>>> import numpy as np
>>> import numpy.linalg as la
>>> np.set_printoptions(precision=3, suppress=True, linewidth=120, floatmode="fixed")
>>> E = np.loadtxt("arr.csv", delimiter=",")
>>> E
array([[ 3.908,  1.979, -8.989],
       [ 4.647,  8.853, -0.174],
       [-7.219, -6.445,  2.518],
       [-3.507, -6.302,  6.927],
       [ 4.407, -4.164,  7.952],
       [-7.760,  5.129,  3.672],
       [ 7.194, -5.969, -3.551],
       [ 6.097,  6.912,  3.881],
       [ 2.624,  3.294,  9.070],
       [ 8.723, -4.827, -0.783],
       [-0.242,  7.082, -7.056]])
>>> hat = E @ la.solve(E.T @ E, E.T)
>>> round(float(np.trace(hat)), 3)
3.0
>>> la.matrix_rank(np.eye(11) - hat)
np.int64(8)
>>> cen = E - E.mean(axis=0)
>>> left, sig, VT = la.svd(cen, full_matrices=False)
>>> np.abs(left[:, 0]).argmax()
np.int64(3)
>>> np.round((sig ** 2).sum() ** 2 / (sig ** 4).sum(), 3)
np.float64(2.82)
>>> print(VT[0] * np.sign(VT[0, np.abs(VT[0]).argmax()]))
[-0.433 -0.583  0.687]
>>> (np.sign(left[:, 0]) == np.sign(left[0, 0])).astype(int)
array([1, 1, 0, 0, 0, 0, 1, 1, 0, 1, 1])
>>> sig
array([21.522, 18.364, 15.745])
>>> np.abs(VT[-1])
array([0.672, 0.299, 0.677])
>>> cen = (E - E.mean(axis=0)) / E.std(axis=0)
>>> np.argwhere(np.abs(cen) > 2)
array([], shape=(0, 2), dtype=int64)
>>> print(cen.std(axis=0))
[1.000 1.000 1.000]
>>> c = la.lstsq(np.delete(cen, 1, axis=1), cen[:, 1])[0]
>>> print(np.abs(c).argmax())
1
>>> round(1 - np.var(cen[:, 1] - np.delete(cen, 1, axis=1) @ c), 3)
np.float64(0.036)
>>> W0 = np.array([[2, 4, 5, 4], [4, 6, 4, 3], [5, 4, 2, 4], [4, 3, 4, 0]])
>>> W0
array([[2, 4, 5, 4],
       [4, 6, 4, 3],
       [5, 4, 2, 4],
       [4, 3, 4, 0]])
>>> # equal to its transpose
>>> B = W0 / np.sqrt((W0 ** 2).mean(axis=1, keepdims=True))
>>> B[2]
array([1.280, 1.024, 0.512, 1.024])
>>> W0 - W0.mean(axis=1, keepdims=True)
array([[-1.750,  0.250,  1.250,  0.250],
       [-0.250,  1.750, -0.250, -1.250],
       [ 1.250,  0.250, -1.750,  0.250],
       [ 1.250,  0.250,  1.250, -2.750]])
>>> la.matrix_rank(W0 - W0.mean(axis=1, keepdims=True))
np.int64(3)
>>> rng = np.random.default_rng(462357)
>>> z = rng.permutation(4)
>>> z
array([2, 3, 0, 1])
>>> B = W0[z][:, z]
>>> print(round(la.det(B), 3), np.round(la.det(W0[z]), 3))
189.0 189.0
>>> np.sort(np.abs(la.eigvals(B)))
array([ 1.349,  3.000,  3.155, 14.806])
>>> np.diag(B)
array([2, 0, 2, 6])
>>> print(np.trace(B))
10
>>> vec = np.array([-5, -3, 1, 0])
>>> W0 @ vec
array([-17, -34, -35, -25])
>>> W0 @ np.eye(4)[0]
array([2.000, 4.000, 5.000, 4.000])
>>> W0 * vec
array([[-10, -12,   5,   0],
       [-20, -18,   4,   0],
       [-25, -12,   2,   0],
       [-20,  -9,   4,   0]])
>>> W0 @ (2 * vec)
array([-34, -68, -70, -50])
>>> print(np.einsum("ij,j->i", W0, vec))
[-17 -34 -35 -25]
>>> print(W0 @ np.ones(4))
[15.000 17.000 15.000 11.000]
>>> np.sign((W0 @ vec).round(6))
array([-1, -1, -1, -1])
>>> (W0 @ vec).argmax()
np.int64(0)
>>> z = rng.permutation(4)
>>> B = W0[:, z] * rng.choice([-1, 1], 4)
>>> print(B)
[[ 4  2 -5 -4]
 [ 3  4 -4 -6]
 [ 4  5 -2 -4]
 [ 0  4 -4 -3]]
>>> left, _, VT = la.svd(W0.T @ B)
>>> np.round(left @ VT, 3) + 0
array([[ 0.000,  1.000,  0.000,  0.000],
       [ 0.000,  0.000,  0.000, -1.000],
       [ 0.000,  0.000, -1.000,  0.000],
       [ 1.000,  0.000,  0.000,  0.000]])
>>> np.round(la.lstsq(W0, B)[0], 3) + 0
array([[ 0.000,  1.000,  0.000,  0.000],
       [ 0.000,  0.000,  0.000, -1.000],
       [ 0.000,  0.000, -1.000,  0.000],
       [ 1.000,  0.000,  0.000,  0.000]])
>>> z
array([3, 0, 2, 1])
>>> B = np.array([[0, 2, 1], [0, 2, 2], [2, 2, 2]])
>>> m1 = np.tril(B)
>>> m1
array([[0, 0, 0],
       [0, 2, 0],
       [2, 2, 2]])
>>> left, sig, VT = la.svd(m1)
>>> sig
array([3.696, 1.531, 0.000])
>>> B = left[:, :2] @ np.diag(sig[:2]) @ VT[:2]
>>> round(np.abs(m1 - B).max(), 3)
np.float64(0.0)
>>> la.matrix_rank(B)
np.int64(2)
>>> B.round(3) + 0
array([[0.000, 0.000, 0.000],
       [0.000, 2.000, 0.000],
       [2.000, 2.000, 2.000]])
>>> X = rng.normal(size=(17, 3))
>>> X = 5 * X / la.norm(X, axis=1, keepdims=True)
>>> X
array([[ 1.422,  1.240, -4.630],
       [-0.776, -4.733,  1.412],
       [-4.400, -1.985, -1.306],
       [-2.943, -3.511,  2.002],
       [-2.092, -4.249, -1.604],
       [-1.989, -4.466,  1.050],
       [ 1.716, -2.979,  3.631],
       [ 4.556, -0.173,  2.053],
       [ 1.142,  4.858,  0.309],
       [-2.651, -2.402,  3.494],
       [-1.833,  4.629,  0.462],
       [ 2.300,  4.333, -0.965],
       [-4.550, -0.415, -2.031],
       [ 0.290,  3.362, -3.689],
       [-3.612, -3.418, -0.521],
       [-0.179, -2.510,  4.320],
       [ 4.515, -0.052,  2.147]])
>>> d = la.norm(X[:, None] - X[None], axis=-1)
>>> np.unravel_index(d.round(6).argmax(), d.shape)
(np.int64(5), np.int64(11))
>>> (d + 1e9 * np.eye(17)).round(6).argmin(axis=1)
array([13,  5, 12,  5, 14,  1, 15, 16, 11,  3,  8,  8,  2,  0,  2,  6,  7])
>>> print(d[:5, :5])
[[0.000 8.776 7.440 9.253 7.185]
 [8.776 0.000 5.298 2.557 3.326]
 [7.440 5.298 0.000 3.924 3.247]
 [9.253 2.557 3.924 0.000 3.778]
 [7.185 3.326 3.247 3.778 0.000]]
>>> print(d.shape)
(17, 17)
>>> d.mean(axis=1).argmax()
np.int64(0)
>>> cov = np.cov(X, rowvar=False)
>>> print(cov.shape)
(3, 3)
>>> np.polyfit(X[:, 1], X[:, 2], 1)
array([-0.289,  0.149])
>>> X.std(axis=0)
array([2.755, 3.227, 2.458])
>>> vec = np.array([0, 1, 3])
>>> a = np.maximum(m1 @ vec, 0)
>>> np.flatnonzero(a > 1e-9)
array([1, 2])
>>> m1 * (a > 1e-9)[:, None]
array([[0, 0, 0],
       [0, 2, 0],
       [2, 2, 2]])
>>> np.maximum(m1 @ vec, 0) - np.maximum(-m1 @ vec, 0)
array([0, 2, 8])
>>> np.tanh(m1 @ vec)
array([0.000, 0.964, 1.000])
>>> hat = X @ la.solve(X.T @ X, X.T)
>>> print(round(np.trace(hat), 3))
3.0
>>> la.matrix_rank(np.eye(17) - hat)
np.int64(14)
>>> O, vecs = la.qr(X[:, :2])[0], la.qr(X[:, 2:])[0]
>>> sig = la.svd(O.T @ vecs, compute_uv=False)
>>> np.degrees(np.arccos(sig.clip(0, 1)))
array([58.943])
>>> F = np.load("mat.npy")
>>> print(F)
[[-0.039 -0.039 -0.275]
 [-0.039 -0.039 -0.275]
 [-0.275 -0.275 -1.922]]
>>> round(la.eigvalsh(F).min(), 3)
np.float64(-2.0)
>>> np.all(la.eigvalsh(F) > 0)
np.False_
>>> print([round(float(la.det(F[:i, :i])), 2) + 0 for i in range(1, 4)])
[-0.04, 0.0, 0.0]
>>> mat = np.loadtxt("x.csv", delimiter=",")
>>> mat
array([[ 1.000, -2.000,  4.000],
       [ 1.000, -1.000,  1.000],
       [ 1.000,  0.000,  0.000]])
>>> vec = np.array([-2, -3, -1])
>>> mat @ (2 * vec)
array([ 0.000,  0.000, -4.000])
>>> mat * vec
array([[-2.000,  6.000, -4.000],
       [-2.000,  3.000, -1.000],
       [-2.000, -0.000, -0.000]])
>>> mat @ np.ones(3)
array([3.000, 1.000, 1.000])
>>> print((mat * vec).sum(axis=1))
[ 0.000  0.000 -2.000]
>>> np.sign((mat @ vec).round(6))
array([ 0.000,  0.000, -1.000])
>>> (mat @ vec).argmax()
np.int64(0)
>>> mat @ vec
array([ 0.000,  0.000, -2.000])
>>> print(la.norm(mat @ vec) <= la.norm(mat, 2) * la.norm(vec) + 1e-9)
True
>>> z = rng.permutation(3)
>>> B = mat[:, z] * rng.choice([-1, 1], 3)
>>> B
array([[ 4.000,  1.000,  2.000],
       [ 1.000,  1.000,  1.000],
       [ 0.000,  1.000, -0.000]])
>>> left, _, VT = la.svd(mat.T @ B)
>>> np.round(left @ VT, 3) + 0
array([[ 0.000,  1.000,  0.000],
       [ 0.000,  0.000, -1.000],
       [ 1.000,  0.000,  0.000]])
>>> z
array([2, 0, 1])
>>> A = np.loadtxt("data.csv", delimiter=",")
>>> A
array([[ 0.327, -0.345,  0.804],
       [-0.987,  0.808, -0.658],
       [ 0.726, -0.446,  0.558],
       [ 0.989, -0.938,  0.998],
       [-0.969,  0.856, -0.982],
       [ 0.937, -0.862,  0.996],
       [-0.993,  0.933, -0.995],
       [-0.629,  0.478, -0.818],
       [ 0.907, -0.578,  0.397],
       [ 0.998, -0.970,  0.999],
       [-0.987,  0.915, -0.994],
       [-0.245,  0.363, -0.879]])
>>> cen = (A - A.mean(axis=0)) / A.std(axis=0)
>>> cen.std(axis=0)
array([1.000, 1.000, 1.000])
>>> c = la.lstsq(np.delete(cen, 2, axis=1), cen[:, 2])[0]
>>> np.round(1 - np.var(cen[:, 2] - np.delete(cen, 2, axis=1) @ c), 3)
np.float64(0.941)
>>> print(np.abs(c).argmax())
1
>>> cov = np.cov(A, rowvar=False)
>>> np.argwhere(np.triu(np.abs(np.corrcoef(A.T)) > 0.8, 1))
array([[0, 1],
       [0, 2],
       [1, 2]])
>>> print(cov.shape)
(3, 3)
>>> np.median(A, axis=0)
array([ 0.041,  0.009, -0.131])
>>> np.corrcoef(A.T)
array([[ 1.000, -0.990,  0.941],
       [-0.990,  1.000, -0.965],
       [ 0.941, -0.965,  1.000]])
>>> left, sig, VT = la.svd(F)
>>> vecs = VT[:(sig > 1e-8).sum()]
>>> vec = F[2] + -2 * F[0] + rng.integers(2) * np.eye(3)[0]
>>> vec
array([ 0.804, -0.196, -1.373])
>>> np.diag(vecs.T @ vecs)
array([0.020, 0.020, 0.961])
>>> vecs.T @ vecs
array([[0.020, 0.020, 0.137],
       [0.020, 0.020, 0.137],
       [0.137, 0.137, 0.961]])
>>> print(la.matrix_rank(np.vstack([F, vec])))
2
>>> np.allclose(vecs.T @ vecs @ vec, vec)
False
>>> O, R = la.qr(A)
>>> round(float(np.trace(O @ O.T)), 3)
3.0
>>> np.round(O.T @ O, 3) + 0
array([[1.000, 0.000, 0.000],
       [0.000, 1.000, 0.000],
       [0.000, 0.000, 1.000]])
>>> O.shape, R.shape
((12, 3), (3, 3))
>>> print(round(abs(R[0, 0]), 3), np.round(la.norm(A[:, 0]), 3))
2.939 2.939
>>> np.abs(np.diag(R))
array([2.939, 0.373, 0.723])
>>> u = np.array([1, 0, 0, 3])
>>> M = np.array([np.roll(u, i) for i in range(4)])
>>> M
array([[1, 0, 0, 3],
       [3, 1, 0, 0],
       [0, 3, 1, 0],
       [0, 0, 3, 1]])
>>> hat = np.triu(np.array([[2, 9, 7, 7], [2, 8, 7, 6], [2, 5, 1, 8], [7, 1, 0, 2]]), 1) + np.eye(4)
>>> B = hat @ M @ la.inv(hat)
>>> np.poly(B)
array([  1.000,  -4.000,   6.000,  -4.000, -80.000])
>>> np.trace(B), np.trace(M)
(np.float64(4.0), np.int64(4))
>>> hat @ M - M @ hat
array([[ 27.000,  21.000,  21.000,   0.000],
       [  0.000,  -6.000,  -3.000, -21.000],
       [  0.000,   0.000,   3.000, -18.000],
       [  0.000,   0.000,   0.000, -24.000]])
>>> W = np.array([[0, -1, 1, 3, -2, 1],
...     [0, -2, 0, 1, -2, -1],
...     [-3, 1, 3, 3, 1, 0],
...     [-3, 3, 1, -3, 1, 3]])
>>> c = np.array([5, 2, -3, -3, 0, -2])
>>> hid = np.maximum(M @ W + c, 0)
>>> la.matrix_rank(hid)
np.int64(4)
>>> (hid > 0).astype(int)
array([[0, 1, 1, 0, 1, 1],
       [1, 0, 0, 1, 0, 0],
       [1, 0, 0, 1, 0, 0],
       [0, 1, 1, 1, 1, 1]])
>>> (hid > 0).mean(axis=0)
array([0.500, 0.500, 0.500, 0.750, 0.500, 0.500])
>>> hid
array([[ 0, 10,  1,  0,  1,  8],
       [ 5,  0,  0,  7,  0,  0],
       [ 2,  0,  0,  3,  0,  0],
       [ 0,  8,  7,  3,  4,  1]])
>>> cent = np.array([[-1, -3, 5],
...     [3, 5, 4],
...     [-2, -2, -4],
...     [4, 0, 4],
...     [1, -4, 5],
...     [3, 0, 5]])
>>> hid @ cent
array([[ 53,  44,  81],
       [ 23, -15,  53],
       [ 10,  -6,  22],
       [ 29,  10,  41]])
>>> W @ cent
array([[  8,   1,  -1],
       [ -7,  -2, -19],
       [ 13,   4,  -6],
       [  8,  18,   1]])
